% python3 -q
>>> import numpy as np
>>> import numpy.linalg as la
>>> np.set_printoptions(precision=4, suppress=True, linewidth=140)
>>> tidy = lambda a: np.round(a, 4) + 0
>>> X = np.loadtxt("mat.csv", delimiter=",")
>>> X
array([[0., 0., 0., 0., 0., 0., 0.],
       [3., 1., 0., 0., 0., 0., 0.],
       [0., 0., 3., 1., 1., 3., 3.],
       [0., 0., 3., 0., 0., 3., 0.],
       [0., 0., 2., 3., 3., 2., 3.],
       [0., 0., 1., 0., 2., 2., 0.],
       [0., 0., 3., 1., 1., 1., 3.]])
>>> # rows and columns are dependent
>>> def softmax(z):
...     e = np.exp(z - z.max(axis=-1, keepdims=True))
...     return e / e.sum(axis=-1, keepdims=True)
... 
>>> tidy(softmax(X[2] + 3))
array([0.0148, 0.0148, 0.2967, 0.0402, 0.0402, 0.2967, 0.2967])
>>> tidy(softmax(X[2]))
array([0.0148, 0.0148, 0.2967, 0.0402, 0.0402, 0.2967, 0.2967])
>>> S = X @ X.T / np.sqrt(7)
>>> softmax(S).round(6).argmax(axis=1)
array([0, 1, 2, 2, 4, 4, 2])
>>> tidy(softmax(S)[2] @ X)
array([0.    , 0.    , 2.7032, 1.5801, 1.5815, 2.5736, 2.9683])
>>> U, sig, VT = la.svd(X)
>>> vecs = VT[:(sig > 1e-8).sum()]
>>> rng = np.random.default_rng(55330)
>>> x0 = X[3] + 3 * X[1] + rng.integers(2) * np.eye(7)[0]
>>> x0
array([9., 3., 3., 0., 0., 3., 0.])
>>> la.matrix_rank(np.vstack([X, x0]))
np.int64(6)
>>> tidy(vecs.T @ vecs)
array([[0.9, 0.3, 0. , 0. , 0. , 0. , 0. ],
       [0.3, 0.1, 0. , 0. , 0. , 0. , 0. ],
       [0. , 0. , 1. , 0. , 0. , 0. , 0. ],
       [0. , 0. , 0. , 1. , 0. , 0. , 0. ],
       [0. , 0. , 0. , 0. , 1. , 0. , 0. ],
       [0. , 0. , 0. , 0. , 0. , 1. , 0. ],
       [0. , 0. , 0. , 0. , 0. , 0. , 1. ]])
>>> la.cond(X) > 100
np.True_
>>> tidy(la.norm(X, 2) / la.norm(X))
np.float64(0.8639)
>>> print([round(float(x), 4) for x in la.svd(X, compute_uv=False)[:3]])
[9.5425, 3.5913, 3.1623]
>>> U, sig, VT = la.svd(X)
>>> tidy(sig)
array([9.5425, 3.5913, 3.1623, 2.5203, 0.9929, 0.8396, 0.    ])
>>> np.argmax(sig[:-1] / (sig[1:] + 1e-6)) + 1
np.int64(6)
>>> out = U[:, :6] @ np.diag(sig[:6]) @ VT[:6]
>>> tidy(out)
array([[0., 0., 0., 0., 0., 0., 0.],
       [3., 1., 0., 0., 0., 0., 0.],
       [0., 0., 3., 1., 1., 3., 3.],
       [0., 0., 3., 0., 0., 3., 0.],
       [0., 0., 2., 3., 3., 2., 3.],
       [0., 0., 1., 0., 2., 2., 0.],
       [0., 0., 3., 1., 1., 1., 3.]])
>>> print(tidy(la.norm(X - out, 2)), sig[6])
0.0 0.0
>>> arr = np.loadtxt("block15.csv", delimiter=",")
>>> arr
array([[  2.1,   0.7,   0.6,  -1. ,   0.1,  -0.5,   2.4,   1.5,  -0.9, -12. ,   1.1],
       [ -1.5,   1.3,   0.9,  -0.4,  -0.4,   1.7,  -0.9,  -0.8,  -1.1, -14. ,   0.7],
       [  0.3,   0.5,  -1.2,  -1.1,  -0.7,  -1.7,  -2.2,  -1.3,  -0.5,   0. ,   0.3],
       [  0.2,  -0.2,  -0.2,   1.3,   0.4,  -0.7,  -0.6,   0.8,   0.7,  -8. ,   0.1],
       [  0.3,   1. ,   0.1,   1.2,  -2.5,  -0.4,  -1.8,   0.8,   0.7,   6. ,  -0.6],
       [  0.4,   0.4,   0.9,   0.2,   0. ,   0. ,   0.4,   0.9,  -2.5, -16. ,  -1. ],
       [  1. ,  -1.3,  -0.2,   0.1,   0.6,   0.5,  -0.1,  -0.3,   0. ,  -6. ,  -0.2],
       [  1.7,   0.1,   0.7,  -1. ,  -0.2,   2.2,   0.9,   0.7,   2.7,   0. ,  -1.8],
       [  0. ,   0.1,  -2.1,   0.3,   0.9,  -0.1,  -0.4,   0.6,  -0.6,  -2. ,  -0.8],
       [  2.2,  -0.3,   0.5,   0.8,  -1.8,  -0.1,   1.2,  -0.9,   1.1,  22. ,   0.3],
       [  1.1,   1.2,   1. ,   1.1,  -0.5,  -0.1,  -1.4,   1.1,   3.1, -16. ,  -0.4]])
>>> U, sig, VT = la.svd(arr)
>>> tidy(sig)
array([38.5229,  6.3023,  5.4408,  4.0137,  3.7297,  2.8993,  2.7094,  2.0863,  1.3898,  0.8115,  0.0428])
>>> out = U[:, :10] @ np.diag(sig[:10]) @ VT[:10]
>>> la.matrix_rank(out)
np.int64(10)
>>> la.matrix_rank(arr, rtol=0.05)
np.int64(8)
>>> tidy(np.abs(arr - out).max())
np.float64(0.0188)
>>> out = la.inv(arr)
>>> np.allclose(out, arr.T)
False
>>> (np.abs(out) > 1e-9).astype(int)
array([[1, 1, 1, 1, 1, 1, 1, 1, 1, 1, 1],
       [1, 1, 1, 1, 1, 1, 1, 1, 1, 1, 1],
       [1, 1, 1, 1, 1, 1, 1, 1, 1, 1, 1],
       [1, 1, 1, 1, 1, 1, 1, 1, 1, 1, 1],
       [1, 1, 1, 1, 1, 1, 1, 1, 1, 1, 1],
       [1, 1, 1, 1, 1, 1, 1, 1, 1, 1, 1],
       [1, 1, 1, 1, 1, 1, 1, 1, 1, 1, 1],
       [1, 1, 1, 1, 1, 1, 1, 1, 1, 1, 1],
       [1, 1, 1, 1, 1, 1, 1, 1, 1, 1, 1],
       [1, 1, 1, 1, 1, 1, 1, 1, 1, 1, 1],
       [1, 1, 1, 1, 1, 1, 1, 1, 1, 1, 1]])
>>> tidy(arr @ out)
array([[1., 0., 0., 0., 0., 0., 0., 0., 0., 0., 0.],
       [0., 1., 0., 0., 0., 0., 0., 0., 0., 0., 0.],
       [0., 0., 1., 0., 0., 0., 0., 0., 0., 0., 0.],
       [0., 0., 0., 1., 0., 0., 0., 0., 0., 0., 0.],
       [0., 0., 0., 0., 1., 0., 0., 0., 0., 0., 0.],
       [0., 0., 0., 0., 0., 1., 0., 0., 0., 0., 0.],
       [0., 0., 0., 0., 0., 0., 1., 0., 0., 0., 0.],
       [0., 0., 0., 0., 0., 0., 0., 1., 0., 0., 0.],
       [0., 0., 0., 0., 0., 0., 0., 0., 1., 0., 0.],
       [0., 0., 0., 0., 0., 0., 0., 0., 0., 1., 0.],
       [0., 0., 0., 0., 0., 0., 0., 0., 0., 0., 1.]])
>>> x0 = np.array([1, 1, 2, -1, 2, -1, -1, 1, 2, -1, -1])
>>> h1 = np.maximum(arr @ x0, 0)
>>> tidy(arr.T @ h1)
array([   71.86,    53.58,    61.31,    20.61,   -10.48,    23.01,    -7.86,    68.55,    53.92, -1113.  ,   -18.77])
>>> print(np.flatnonzero(h1 > 1e-9))
[ 0  1  3  5  6  7  8 10]
>>> tidy(np.maximum(arr @ x0, 0) - np.maximum(-arr @ x0, 0))
array([ 13.9,  10.7,  -0.6,  10.5,  -5.7,  14.9,   5.9,   8.6,   0.1, -23.6,  27.4])
>>> O, Rm = la.qr(arr)
>>> print(tidy(O.T @ O))
[[1. 0. 0. 0. 0. 0. 0. 0. 0. 0. 0.]
 [0. 1. 0. 0. 0. 0. 0. 0. 0. 0. 0.]
 [0. 0. 1. 0. 0. 0. 0. 0. 0. 0. 0.]
 [0. 0. 0. 1. 0. 0. 0. 0. 0. 0. 0.]
 [0. 0. 0. 0. 1. 0. 0. 0. 0. 0. 0.]
 [0. 0. 0. 0. 0. 1. 0. 0. 0. 0. 0.]
 [0. 0. 0. 0. 0. 0. 1. 0. 0. 0. 0.]
 [0. 0. 0. 0. 0. 0. 0. 1. 0. 0. 0.]
 [0. 0. 0. 0. 0. 0. 0. 0. 1. 0. 0.]
 [0. 0. 0. 0. 0. 0. 0. 0. 0. 1. 0.]
 [0. 0. 0. 0. 0. 0. 0. 0. 0. 0. 1.]]
>>> O.shape, Rm.shape
((11, 11), (11, 11))
>>> u = np.array([2, 1])
>>> print(tidy(np.cross(arr[8, :3], arr[10, :3])))
[ 2.62 -2.31 -0.11]
>>> data = np.load("run14.npy")
>>> data
array([[  1. ,   0.2,   0.2,   0.1,  -2.2,   1.1,   0.6,   2.6,   0.2,  -0.6],
       [  0.7,  -1. ,  -0.6,   0.9,  -1.2,   0. ,   1.5,   1. ,  -2.3,   0.9],
       [  0.3,  -0.6,   1.4,  -0.7,  -0.2,  -0.6,   0. ,   0.3,   0. ,  -1.4],
       [ -0.1,   1.2,   1.5,   0.9,  -0.2,   0. ,  -1.2,  -0.2,  -1.3,  -1.3],
       [  0. ,  -0.3,  -0.2,  -1.5,   1.3,   0.7,   0.1,   1.4,   0.1,  -0.6],
       [  1.1,  -0.7,   1.2,  -0.4,   0.3,  -0.4,   1.3,   1.8,  -0.8,  -0.2],
       [  0.1,   1.8,   0.5,   1.1,   1.1,  -1.3,  -0.4,   1. ,  -0.3,   0.1],
       [ -1.1,   0.3,   0.8,   0.4,   0.2,   0.2,   0.1,  -2.1,   0.4,   1.8],
       [  1.3,   0.3,   0.5,  -0.1,   0.5,  -0.2,   0. ,   0.5,  -1.2,  -0.6],
       [  0.1,   0.5,  -0.5,   0.5,  -0.7,   0.2,   0.4,  -2.5,  -0.8,   0.5],
       [  0.7,   1.5,   1.3,  -0.7,   0.9,   0.6,   0.9,   1.5,   0.3,  -1.1],
       [ -1.5,  -1.1,   1. ,   0.9,  -0.3,  -1.1,  -0.3,   0. ,  -1.1,   1.5],
       [ -0.5,  -1.7,  -1. ,  -1.5,   1. ,  -1. ,   0.1,  -0.9,  -0.7,   0.1],
       [-14. ,  -6. ,   6. ,  -8. ,  -8. ,  10. ,  22. ,  28. , -36. ,  32. ],
       [  0.1,  -0.6,   1.5,  -2.6,  -0.3,   1.4,  -0.9,   0.9,   0.4,  -0.8],
       [ -0.5,  -0.6,   0.8,   0.9,  -1.2,   1.2,   0.5,  -0.2,   1.8,  -0.4],
       [  0.7,   0.6,   1.5,   1.3,   0. ,  -1.4,  -0.1,   2.1,   0.4,   0.6],
       [ -1.3,  -0.7,  -0.6,  -0.1,   0. ,   0.4,  -1.1,  -0.6,  -0.4,   0.5],
       [ -0.4,  -1.9,   0.2,  -1.4,   0.4,   2. ,   0.5,   0.5,   0.2,  -0.4],
       [ -1.5,  -0.3,   0.3,  -0.6,   0.3,   2.8,   2. ,  -0.2,  -0.6,   0. ],
       [ -0.1,  -0.3,   0.7,   0.7,   1. ,   0. ,  -1.7,  -0.9,   0.1,   0.3],
       [ -0.5,  -1.2,   0.3,   0.8,   1.2,  -0.3,   0.4,  -0.9,  -0.5,   1.2],
       [ -1. ,  -0.8,   0.9,   1.3,  -0.4,  -1.4,  -0.6,  -0.1,  -0.7,   1.1],
       [  2.2,  -0.3,   0.9,   0.9,  -2.1,   0.9,   2. ,   1.4,  -1. ,   1.6],
       [ -0.1,   0. ,   0.2,   1.6,  -0.4,   0.2,   0. ,  -1.5,  -0.5,   0.8],
       [  0.6,   0.9,   0.5,   0.2,   0.2,   0.3,   0.7,   0.6,  -0.6,   0.9],
       [  0.7,  -2.9,   2.7,  -0.7,   1. ,  -1.3,  -0.3,   0.3,  -0.5,   0.3]])
>>> x0 = np.array([3, 2, 3, 2, 1, 1, 2, 1, 3, 0])
>>> target = data @ x0
>>> tidy(la.lstsq(data, target)[0])
array([3., 2., 3., 2., 1., 1., 2., 1., 3., 0.])
>>> tidy(la.pinv(data) @ data)
array([[1., 0., 0., 0., 0., 0., 0., 0., 0., 0.],
       [0., 1., 0., 0., 0., 0., 0., 0., 0., 0.],
       [0., 0., 1., 0., 0., 0., 0., 0., 0., 0.],
       [0., 0., 0., 1., 0., 0., 0., 0., 0., 0.],
       [0., 0., 0., 0., 1., 0., 0., 0., 0., 0.],
       [0., 0., 0., 0., 0., 1., 0., 0., 0., 0.],
       [0., 0., 0., 0., 0., 0., 1., 0., 0., 0.],
       [0., 0., 0., 0., 0., 0., 0., 1., 0., 0.],
       [0., 0., 0., 0., 0., 0., 0., 0., 1., 0.],
       [0., 0., 0., 0., 0., 0., 0., 0., 0., 1.]])
>>> target = target + 0.1 * rng.normal(size=27)
>>> tidy(target)
array([  7.5078,  -3.752 ,   1.8721,   1.7117,  -0.4687,   6.7929,   6.8384,   0.2686,   2.9904,  -3.8628,  13.2719,  -7.3003, -13.7874,
       -86.0206,  -0.1101,   7.6702,  12.2297, -10.9444,  -2.6805,  -0.1394,  -0.3068,  -2.1712,  -4.5517,  11.7835,   0.3375,   6.2415,
         0.8852])
>>> b, *_ = la.lstsq(data, target)
>>> tidy(b)
array([3.0395, 1.9993, 3.007 , 2.0425, 1.0235, 1.0391, 2.0004, 1.0079, 2.9945, 0.0064])
>>> dist = la.norm(data[:, None] - data[None], axis=-1)
>>> dist.mean(axis=1).argmax()
np.int64(13)
>>> np.unravel_index(dist.round(6).argmax(), dist.shape)
(np.int64(13), np.int64(20))
>>> dist[12].round(6).argsort(kind="stable")[:4]
array([12, 17, 21,  4])
>>> lab = data[:, 4] > np.median(data[:, 4])
>>> u = data[lab].mean(axis=0) - data[~lab].mean(axis=0)
>>> np.argsort(-np.abs(u).round(6), kind="stable")
array([8, 9, 7, 4, 6, 0, 5, 2, 1, 3])
>>> lab.astype(int)
array([0, 0, 0, 0, 1, 1, 1, 1, 1, 0, 1, 0, 1, 0, 0, 0, 0, 0, 1, 1, 1, 1, 0, 0, 0, 1, 1])
>>> cen = (data - data.mean(axis=0)) / data.std(axis=0)
>>> tidy(cen.std(axis=0))
array([1., 1., 1., 1., 1., 1., 1., 1., 1., 1.])
>>> b = la.lstsq(np.delete(cen, 9, axis=1), cen[:, 9])[0]
>>> tidy(b)
array([-0.2375, -0.0402,  0.0253,  0.1018, -0.0238, -0.046 ,  0.2949,  0.0163, -0.5148])
>>> tidy(1 - np.var(cen[:, 9] - np.delete(cen, 9, axis=1) @ b))
np.float64(0.9871)
>>> print(np.abs(b).argmax())
8
>>> lab = rng.permutation(7)
>>> print(lab)
[0 4 5 1 6 2 3]
>>> out = X[lab][:, lab]
>>> print(np.allclose(out, X))
False
>>> np.trace(out)
np.float64(12.0)
>>> F = np.loadtxt("out2.csv", delimiter=",")
>>> F
array([[ 6.,  0.,  0.,  0.,  0.,  0.,  0.,  0.,  0.,  0.],
       [-1.,  0.,  0.,  0.,  0.,  0.,  0.,  0.,  0.,  0.],
       [-4.,  9.,  9.,  0.,  0.,  0.,  0.,  0.,  0.,  0.],
       [ 1., -6.,  6.,  8.,  0.,  0.,  0.,  0.,  0.,  0.],
       [-6., -9., -1., -8., -8.,  0.,  0.,  0.,  0.,  0.],
       [ 8.,  4.,  1., -4.,  1., -4.,  0.,  0.,  0.,  0.],
       [ 3.,  6., -7., -2.,  0.,  6., -3.,  0.,  0.,  0.],
       [-6., -3.,  4.,  8.,  5.,  8.,  4.,  8.,  0.,  0.],
       [ 4.,  6.,  0.,  2.,  4.,  9., -9., -9., -2.,  0.],
       [-8.,  8., -3.,  9., -2.,  9., -2., -5., -1.,  4.]])
>>> out = F[0, 0] * F[1:] - np.outer(F[1:, 0], F[0])
>>> out
array([[  0.,   0.,   0.,   0.,   0.,   0.,   0.,   0.,   0.,   0.],
       [  0.,  54.,  54.,   0.,   0.,   0.,   0.,   0.,   0.,   0.],
       [  0., -36.,  36.,  48.,   0.,   0.,   0.,   0.,   0.,   0.],
       [  0., -54.,  -6., -48., -48.,   0.,   0.,   0.,   0.,   0.],
       [  0.,  24.,   6., -24.,   6., -24.,   0.,   0.,   0.,   0.],
       [  0.,  36., -42., -12.,   0.,  36., -18.,   0.,   0.,   0.],
       [  0., -18.,  24.,  48.,  30.,  48.,  24.,  48.,   0.,   0.],
       [  0.,  36.,   0.,  12.,  24.,  54., -54., -54., -12.,   0.],
       [  0.,  48., -18.,  54., -12.,  54., -12., -30.,  -6.,  24.]])
>>> tidy(F[:, 0] / F[0, 0])
array([ 1.    , -0.1667, -0.6667,  0.1667, -1.    ,  1.3333,  0.5   , -1.    ,  0.6667, -1.3333])
>>> np.flatnonzero(~out.round(6).any(axis=1))
array([0])
>>> feats = np.loadtxt("x.csv", delimiter=",")
>>> tidy(feats)
array([[ 3.0185,  3.5277, -0.4908],
       [ 6.8969,  9.3454,  1.4485],
       [ 0.6044, -0.0934, -1.6978],
       [ 2.0054,  2.0081, -0.9973],
       [ 0.1111, -0.8333, -1.9444],
       [ 4.4931,  5.7397,  0.2466],
       [-1.2331, -2.8496, -2.6165],
       [ 2.3789,  2.5684, -0.8105],
       [ 0.6849,  0.0273, -1.6576],
       [ 2.1708,  2.2562, -0.9146],
       [ 1.854 ,  1.781 , -1.073 ],
       [-0.5252, -1.7878, -2.2626],
       [ 2.1653,  2.248 , -0.9173],
       [ 2.8474,  3.2711, -0.5763],
       [ 1.789 ,  1.6835, -1.1055],
       [ 2.0983,  2.1474, -0.9509],
       [ 3.6698,  4.5046, -0.1651],
       [ 6.7154,  9.0732,  1.3577],
       [ 4.1947,  5.292 ,  0.0973],
       [-0.3729, -1.5594, -2.1865],
       [ 2.5272,  2.7907, -0.7364],
       [ 2.2853,  2.4279, -0.8574],
       [ 5.11  ,  6.665 ,  0.555 ],
       [ 2.8264,  3.2396, -0.5868],
       [-0.2258, -1.3387, -2.1129],
       [ 1.6358,  1.4538, -1.1821],
       [ 0.8876,  0.3314, -1.5562],
       [ 2.8008,  3.2012, -0.5996],
       [ 1.1787,  0.7681, -1.4106],
       [ 2.5969,  2.8953, -0.7016],
       [ 4.2865,  5.4297,  0.1432]])
>>> gram = np.cov(feats, rowvar=False)
>>> print(gram.shape)
(3, 3)
>>> print(tidy(np.median(feats, axis=0)))
[ 2.1708  2.2562 -0.9146]
>>> tidy(np.polyfit(feats[:, 2], feats[:, 0], 1))
array([2., 4.])
>>> print(np.corrcoef(feats[:, 2], feats[:, 0])[0, 1])
1.0
>>> tidy(feats.std(axis=0))
array([1.9077, 2.8615, 0.9538])
>>> np.corrcoef(feats.T)
array([[1., 1., 1.],
       [1., 1., 1.],
       [1., 1., 1.]])
>>> tidy(la.eigvalsh(gram)[::-1])
array([13.1616,  0.    ,  0.    ])
>>> np.argwhere(np.triu(np.abs(np.corrcoef(feats.T)) > 0.8, 1))
array([[0, 1],
       [0, 2],
       [1, 2]])
